% ipython --no-banner

In [1]: import numpy as np

In [2]: np.set_printoptions(precision=4, suppress=True, linewidth=160, legacy="1.25")

In [3]: data = np.load("a.npy")

In [4]: data
Out[4]: 
array([[0., 5., 0.],
       [5., 2., 5.],
       [0., 5., 2.]])

In [5]: # symmetric

In [6]: r0 = np.array([3, 0, 3])

In [7]: M2 = data + np.outer(r0, np.eye(3)[2])

In [8]: np.linalg.matrix_rank(M2 - data)
Out[8]: 1

In [9]: round(float(np.linalg.eigvals(data).sum().real), 4)
Out[9]: 4.0

In [10]: np.poly(data)
Out[10]: array([  1.,  -4., -46.,  50.])

In [11]: np.einsum("ij,ji->", data, data)
Out[11]: 108.0

In [12]: vals, evecs = np.linalg.eig(data)

In [13]: np.sort(np.linalg.eigvals(np.linalg.inv(data)))
Out[13]: array([-0.1764,  0.1156,  0.9808])

In [14]: round(np.prod(vals), 4)
Out[14]: -50.0

In [15]: np.round(data @ evecs[:, 0] - vals[0] * evecs[:, 0], 4) + 0
Out[15]: array([0., 0., 0.])

In [16]: rng = np.random.default_rng(7651)

In [17]: labels = rng.permutation(3)

In [18]: labels
Out[18]: array([1, 0, 2])

In [19]: M2 = data[labels][:, labels]

In [20]: M2
Out[20]: 
array([[2., 5., 5.],
       [5., 0., 0.],
       [5., 0., 2.]])

In [21]: np.trace(M2)
Out[21]: 4.0

In [22]: m1 = np.load("case10.npy")

In [23]: m1
Out[23]: 
array([[ 1, -2,  4, -8],
       [ 1, -1,  1, -1],
       [ 1,  0,  0,  0]])

In [24]: M2 = m1 + rng.integers(-2, 3, (3, 1)) @ rng.integers(-2, 3, (1, 4))

In [25]: M2
Out[25]: 
array([[ 0, -1,  6, -6],
       [ 1, -1,  1, -1],
       [ 3, -2, -4, -4]])

In [26]: np.abs(M2 - m1).sum(axis=1)
Out[26]: array([ 6,  0, 12])

In [27]: np.linalg.matrix_rank(M2 - m1, tol=1e-8)
Out[27]: 1

In [28]: M2 = np.array([[0, 2], [-2, 2], [3, 0], [3, 1]])

In [29]: np.linalg.matrix_rank(m1 @ M2)
Out[29]: 2

In [30]: np.einsum("ij,ij->", m1, M2)
ValueError: operands could not be broadcast together with remapped shapes [original->remapped]: (3,4)->(3,4) (4,2)->(4,2) 


In [31]: m1 @ M2
Out[31]: 
array([[ -8, -10],
       [  2,  -1],
       [  0,   2]])

In [32]: M2.T @ m1.T
Out[32]: 
array([[ -8,   2,   0],
       [-10,  -1,   2]])

In [33]: np.einsum("ik,kj->ij", m1, M2)
Out[33]: 
array([[ -8, -10],
       [  2,  -1],
       [  0,   2]])

In [34]: np.linalg.matrix_rank(np.vstack([m1, M2.T]))
Out[34]: 4

In [35]: t3 = np.stack([m1, -2 * m1, m1[::-1]])

In [36]: np.einsum("bij,cij->bc", t3, t3)
Out[36]: 
array([[  90, -180,    6],
       [-180,  360,  -12],
       [   6,  -12,   90]])

In [37]: np.linalg.matrix_rank(t3.reshape(3, -1))
Out[37]: 2

In [38]: t3.shape
Out[38]: (3, 3, 4)

In [39]: np.linalg.matrix_rank(t3)
Out[39]: array([3, 3, 3])

In [40]: E = np.loadtxt("test12.csv", delimiter=",")

In [41]: E
Out[41]: 
array([[2., 7., 2., 7.],
       [0., 5., 0., 5.],
       [2., 7., 2., 7.],
       [0., 5., 0., 5.]])

In [42]: # column 2 repeats column 0

In [43]: left, sig, VT = np.linalg.svd(E)

In [44]: evecs = VT[:(sig > 1e-8).sum()]

In [45]: x = E[2] + 4 * E[0] + rng.integers(2) * np.eye(4)[1]

In [46]: x
Out[46]: array([10., 36., 10., 35.])

In [47]: np.linalg.matrix_rank(np.vstack([E, x]))
Out[47]: 3

In [48]: rk = np.linalg.matrix_rank(E)

In [49]: rk
Out[49]: 2

In [50]: null = np.linalg.svd(E)[2][rk:].T

In [51]: null.shape
Out[51]: (4, 2)

In [52]: [int(np.linalg.matrix_rank(E[:i])) for i in range(1, len(E) + 1)]
Out[52]: [1, 2, 2, 2]

In [53]: left, sig, VT = np.linalg.svd(E)

In [54]: sig.round(4) + 0
Out[54]: array([17.5153,  2.2837,  0.    ,  0.    ])

In [55]: np.argmax(sig[:-1] / (sig[1:] + 1e-6)) + 1
Out[55]: 2

In [56]: M2 = left[:, :2] @ np.diag(sig[:2]) @ VT[:2]

In [57]: np.round(np.abs(E - M2).max(), 4)
Out[57]: 0.0

In [58]: round(float(np.linalg.norm(E - M2) / np.linalg.norm(E)), 4)
Out[58]: 0.0

In [59]: np.linalg.matrix_rank(E, rtol=0.05)
Out[59]: 2

In [60]: M2.round(4) + 0
Out[60]: 
array([[2., 7., 2., 7.],
       [0., 5., 0., 5.],
       [2., 7., 2., 7.],
       [0., 5., 0., 5.]])

In [61]: round(np.linalg.norm(E - M2, 2), 4), round(float(sig[2]), 4)
Out[61]: (0.0, 0.0)

In [62]: np.linalg.matrix_rank(M2)
Out[62]: 2

In [63]: left, sig, VT = np.linalg.svd(E, full_matrices=False)

In [64]: np.abs(left[:, 0]).round(6).argmax()
Out[64]: 0

In [65]: np.round(left.T @ E @ VT.T, 4) + 0
Out[65]: 
array([[17.5153,  0.    ,  0.    ,  0.    ],
       [ 0.    ,  2.2837,  0.    ,  0.    ],
       [ 0.    ,  0.    ,  0.    ,  0.    ],
       [ 0.    ,  0.    ,  0.    ,  0.    ]])

In [66]: round(np.sqrt((sig ** 2).sum()), 4), round(float(np.linalg.norm(E)), 4)
Out[66]: (17.6635, 17.6635)

In [67]: left.shape, sig.shape, VT.shape
Out[67]: ((4, 4), (4,), (4, 4))

In [68]: np.round(sig / sig[0], 4) + 0
Out[68]: array([1.    , 0.1304, 0.    , 0.    ])

In [69]: np.round(VT @ VT.T, 4) + 0
Out[69]: 
array([[1., 0., 0., 0.],
       [0., 1., 0., 0.],
       [0., 0., 1., 0.],
       [0., 0., 0., 1.]])

In [70]: np.abs(VT[0])
Out[70]: array([0.1337, 0.6943, 0.1337, 0.6943])

In [71]: np.allclose(left * sig @ VT, E)
Out[71]: True

In [72]: W0 = np.array([[4, 6, 4, 3], [0, 2, 0, -1], [0, 2, 0, -1]])

In [73]: # rows 1 and 2 are equal

In [74]: rk = np.linalg.matrix_rank(W0)

In [75]: rk
Out[75]: 2

In [76]: null = np.linalg.svd(W0)[2][rk:].T

In [77]: [int(np.linalg.matrix_rank(W0[:i])) for i in range(1, len(W0) + 1)]
Out[77]: [1, 2, 2]

In [78]: np.round(W0 @ null, 4) + 0
Out[78]: 
array([[0., 0.],
       [0., 0.],
       [0., 0.]])

In [79]: null @ null.T
Out[79]: 
array([[ 0.7368, -0.1579, -0.2632, -0.3158],
       [-0.1579,  0.1053, -0.1579,  0.2105],
       [-0.2632, -0.1579,  0.7368, -0.3158],
       [-0.3158,  0.2105, -0.3158,  0.4211]])

In [80]: np.allclose(W0 @ null, 0)
Out[80]: True

In [81]: np.linalg.matrix_rank(W0.T @ W0), np.linalg.matrix_rank(W0 @ W0.T)
Out[81]: (2, 2)

In [82]: [int(np.linalg.matrix_rank(np.delete(W0, i, axis=0))) for i in range(3)]
Out[82]: [1, 2, 2]
